>>> import numpy as np
>>> np.set_printoptions(precision=3, suppress=True, linewidth=160, floatmode="fixed")
>>> def rnd(a):
...     return np.round(a, 3) + 0
... 
>>> Y = np.array([[3, -1], [-4, -8]])
>>> W2 = np.array([[-2, 2, 0], [-1, -5, 1], [-1, 3, -3]])
>>> m1 = np.kron(Y, W2)
>>> print(m1)
[[ -6   6   0   2  -2   0]
 [ -3 -15   3   1   5  -1]
 [ -3   9  -9   1  -3   3]
 [  8  -8   0  16 -16   0]
 [  4  20  -4   8  40  -8]
 [  4 -12  12   8 -24  24]]
>>> C2 = m1.T @ m1
>>> print(np.trace(C2), (m1 ** 2).sum())
4860 4860
>>> print((m1 @ m1.T).shape)
(6, 6)
>>> print(rnd(np.linalg.eigvalsh(C2)[::-1]))
[3528.334  510.266  429.770  293.703   62.153   35.775]
>>> print(C2)
[[ 150  -50   50  174  -58   58]
 [ -50  950 -350  -58 1102 -406]
 [  50 -350  250   58 -406  290]
 [ 174  -58   58  390 -130  130]
 [ -58 1102 -406 -130 2470 -910]
 [  58 -406  290  130 -910  650]]
>>> ang = np.radians(15)
>>> R = np.eye(6)
>>> R[2, 2] = R[0, 0] = np.cos(ang)
>>> R[2, 0], R[0, 2] = -np.sin(ang), np.sin(ang)
>>> print(rnd(R))
[[ 0.966  0.000  0.259  0.000  0.000  0.000]
 [ 0.000  1.000  0.000  0.000  0.000  0.000]
 [-0.259  0.000  0.966  0.000  0.000  0.000]
 [ 0.000  0.000  0.000  1.000  0.000  0.000]
 [ 0.000  0.000  0.000  0.000  1.000  0.000]
 [ 0.000  0.000  0.000  0.000  0.000  1.000]]
>>> Y = m1 @ R.T
>>> print(rnd(np.abs(Y - m1).max(axis=0)))
[2.970 0.000 2.071 0.000 0.000 0.000]
>>> print(rnd(np.linalg.svd(m1, compute_uv=False)), rnd(np.linalg.svd(Y, compute_uv=False)))
[59.400 22.589 20.731 17.138  7.884  5.981] [59.400 22.589 20.731 17.138  7.884  5.981]
>>> print(np.allclose(m1 @ m1.T, Y @ Y.T))
True
>>> print(rnd(Y))
[[ -5.796   6.000   1.553   2.000  -2.000   0.000]
 [ -2.121 -15.000   3.674   1.000   5.000  -1.000]
 [ -5.227   9.000  -7.917   1.000  -3.000   3.000]
 [  7.727  -8.000  -2.071  16.000 -16.000   0.000]
 [  2.828  20.000  -4.899   8.000  40.000  -8.000]
 [  6.970 -12.000  10.556   8.000 -24.000  24.000]]
>>> print(np.allclose(np.linalg.norm(m1, axis=1), np.linalg.norm(Y, axis=1)))
True
>>> W0 = np.loadtxt("run18.csv", delimiter=",")
>>> print(rnd(W0))
[[ 0.990 -0.050  0.030  0.069  0.050 -0.030  0.030 -0.050  0.050  0.050]
 [-0.050  0.752  0.149  0.347  0.248 -0.149  0.149 -0.248  0.248  0.248]
 [ 0.030  0.149  0.911 -0.208 -0.149  0.089 -0.089  0.149 -0.149 -0.149]
 [ 0.069  0.347 -0.208  0.515 -0.347  0.208 -0.208  0.347 -0.347 -0.347]
 [ 0.050  0.248 -0.149 -0.347  0.752  0.149 -0.149  0.248 -0.248 -0.248]
 [-0.030 -0.149  0.089  0.208  0.149  0.911  0.089 -0.149  0.149  0.149]
 [ 0.030  0.149 -0.089 -0.208 -0.149  0.089  0.911  0.149 -0.149 -0.149]
 [-0.050 -0.248  0.149  0.347  0.248 -0.149  0.149  0.752  0.248  0.248]
 [ 0.050  0.248 -0.149 -0.347 -0.248  0.149 -0.149  0.248  0.752 -0.248]
 [ 0.050  0.248 -0.149 -0.347 -0.248  0.149 -0.149  0.248 -0.248  0.752]]
>>> print([round(float(np.linalg.det(W0[:i, :i])), 2) + 0 for i in range(1, 11)])
[0.99, 0.74, 0.65, 0.17, -0.08, -0.17, -0.26, -0.5, -0.75, -1.0]
>>> print(rnd(W0.sum(axis=1)))
[1.139 1.693 0.584 0.030 0.307 1.416 0.584 1.693 0.307 0.307]
>>> print(np.count_nonzero(W0))
100
>>> print(np.unravel_index(np.abs(W0).argmax(), W0.shape))
(np.int64(0), np.int64(0))
>>> print(rnd(W0.sum(axis=0)))
[1.139 1.693 0.584 0.030 0.307 1.416 0.584 1.693 0.307 0.307]
>>> print(rnd(np.linalg.norm(W0)))
3.162
>>> print(W0.shape)
(10, 10)
>>> print(rnd(np.abs(W0).max()))
0.99
>>> print(np.linalg.matrix_rank(W0))
10
>>> print(rnd(np.linalg.svd(W0, compute_uv=False)))
[1.000 1.000 1.000 1.000 1.000 1.000 1.000 1.000 1.000 1.000]
>>> feats = np.load("data.npy")
>>> print(feats)
[[  0.400  -1.200   1.600   0.500   0.200   0.900  -0.600  -0.300  -2.300   0.800   1.000]
 [ -1.000  -0.600  -1.100  -0.600   0.800   0.000  -0.600   0.000   1.600  -0.200  -0.100]
 [  0.000   0.500  -0.900  -0.300  -1.600   1.400  -0.100  -0.300   0.200   1.700  -1.500]
 [ -0.300   0.500  -1.500   0.200  -1.000  -0.800  -0.700  -0.100   0.000   1.300  -0.800]
 [ -0.800  -1.500  -0.700  -0.900  -0.500  -2.400   0.200   0.000  -0.500   0.000   0.200]
 [  0.400   0.300  -0.700   1.000  -0.300   0.200  -1.300   0.100  -0.200   0.100  -0.100]
 [  1.200  -0.700  -0.700  -1.800   1.500   0.000  -0.100   0.300  -0.400  -0.200   0.000]
 [  0.700  -0.100   0.600  -0.600   1.400  -0.400   1.800  -1.000  -1.700   0.500   0.600]
 [  0.900   0.400  -0.700  -0.700  -0.300   0.800   0.800  -0.800   0.200   0.600  -0.300]
 [  1.700  -0.800   0.400  -0.200  -0.300  -1.400  -0.900   0.800   1.100  -0.300   0.300]
 [  1.900  -0.200  -0.700  -0.500   0.100  -0.300   0.100  -0.900   0.700   1.800   0.200]
 [ -1.900  -1.100  -1.400   0.800  -1.500   1.300  -1.300   1.100   0.100   0.500  -0.600]
 [ -0.700   0.300   2.400   0.400   2.900   1.100   0.600  -0.700   0.000  -2.100  -1.100]
 [ -0.400   0.600   0.100  -1.100  -1.200   0.700  -2.000  -0.700  -0.400   2.700  -0.400]
 [ -0.400   1.900   1.400   0.300  -0.600   0.000  -2.300  -1.100  -1.500   0.300   0.000]
 [  0.600  -0.600  -0.100   1.000  -0.500  -2.200   0.900  -0.400  -1.000   1.400  -0.800]
 [  9.000  -4.000  13.000  -6.000  -9.000  -1.000  -1.000   4.000   8.000   5.000 -13.000]
 [  2.200   0.300  -0.200   0.600  -0.900   0.300   1.200  -0.100  -0.600  -1.000  -1.000]
 [ -0.900   2.100   0.100  -0.800   1.400   1.000  -0.700   1.400   0.300   1.800   2.100]
 [ -1.700  -1.100  -1.100   0.800  -0.400  -1.400  -0.200  -1.200   0.100   1.300  -2.200]
 [ -1.000  -0.500   1.100  -0.800   0.100  -0.900   0.200  -0.800   0.300   0.000   0.200]
 [  0.400  -1.500  -0.200   1.300   0.800  -0.200  -0.700  -0.300  -1.500  -0.900  -0.700]
 [ -0.100  -0.800   0.100   0.800   0.800   0.500   1.300   0.700   2.300   0.600   0.400]
 [  0.600  -0.500  -0.200   0.300  -1.400  -0.500   0.300  -2.200   0.100   0.300   0.800]
 [ -0.400   1.700   0.600   0.800  -1.300   0.100  -0.500  -0.300  -0.700  -0.500   1.300]
 [  0.900   1.400   0.400   0.100  -0.800   0.900  -1.100  -0.400   2.200   0.600   0.900]
 [ -1.500   1.100  -0.400  -2.200   0.300   0.200  -0.300  -0.800  -0.100  -0.500  -0.600]
 [ -2.100   0.600  -0.200  -1.600  -0.400  -1.000  -1.300  -0.400  -0.300  -0.300   0.200]
 [ -0.700   0.000   0.100   0.800   1.300   0.500  -0.600   0.100   0.100   2.300   0.600]
 [ -1.200  -1.800  -0.900   0.200  -1.000   1.200  -0.300   0.200   0.600  -0.200  -0.300]
 [ -1.000  -3.500   1.100   1.000   0.400  -0.400  -0.300  -0.400   0.700   1.800   2.600]
 [  0.300   0.600   0.800  -1.800  -0.100  -1.100   0.000  -0.200   0.100   0.200   0.300]
 [  1.300   0.000  -0.100   0.200   0.500   0.500   1.100   1.400   0.300   1.200  -0.800]
 [  0.500  -0.300   1.100   0.300  -0.500   0.000  -0.700   0.200  -0.200  -1.900   0.500]
 [  0.200   1.300   0.200  -0.300   0.400  -0.200  -0.500   0.500  -0.300  -0.400  -0.100]
 [ -0.200   1.400   2.100  -0.100  -0.500  -0.300   0.400   1.000   0.700   0.000  -1.800]
 [ -1.100  -0.100   0.500  -1.900  -0.800   0.900  -1.000  -0.500   0.300  -1.400   0.700]]
>>> # row 16 is much longer than the rest
>>> def softmax(z):
...     e = np.exp(z - z.max(axis=-1, keepdims=True))
...     return e / e.sum(axis=-1, keepdims=True)
... 
>>> print(rnd(softmax(feats[15] + -3)))
[0.124 0.037 0.061 0.185 0.041 0.008 0.167 0.046 0.025 0.276 0.031]
>>> print(rnd(softmax(feats[15])))
[0.124 0.037 0.061 0.185 0.041 0.008 0.167 0.046 0.025 0.276 0.031]
>>> print(rnd(softmax(10 * feats[15])))
[0.000 0.000 0.000 0.018 0.000 0.000 0.007 0.000 0.000 0.975 0.000]
>>> print(rnd(softmax(feats).sum(axis=1)))
[1.000 1.000 1.000 1.000 1.000 1.000 1.000 1.000 1.000 1.000 1.000 1.000 1.000 1.000 1.000 1.000 1.000 1.000 1.000 1.000 1.000 1.000 1.000 1.000 1.000 1.000
 1.000 1.000 1.000 1.000 1.000 1.000 1.000 1.000 1.000 1.000 1.000]
>>> S = feats @ feats.T / np.sqrt(11)
>>> print(softmax(S).round(6).argmax(axis=1))
[ 0  1 16  3  4  5  6  7 16 16 16 11 12 16 14 16 16 16 18 19 16 21 22 23 24 16 26 27 28 11 30 16 16 16 14 16 36]
>>> print(rnd(softmax(S)[15] @ feats))
[ 4.102 -2.090  5.720 -2.465 -4.200 -1.081 -0.290  1.555  3.337  2.742 -6.097]
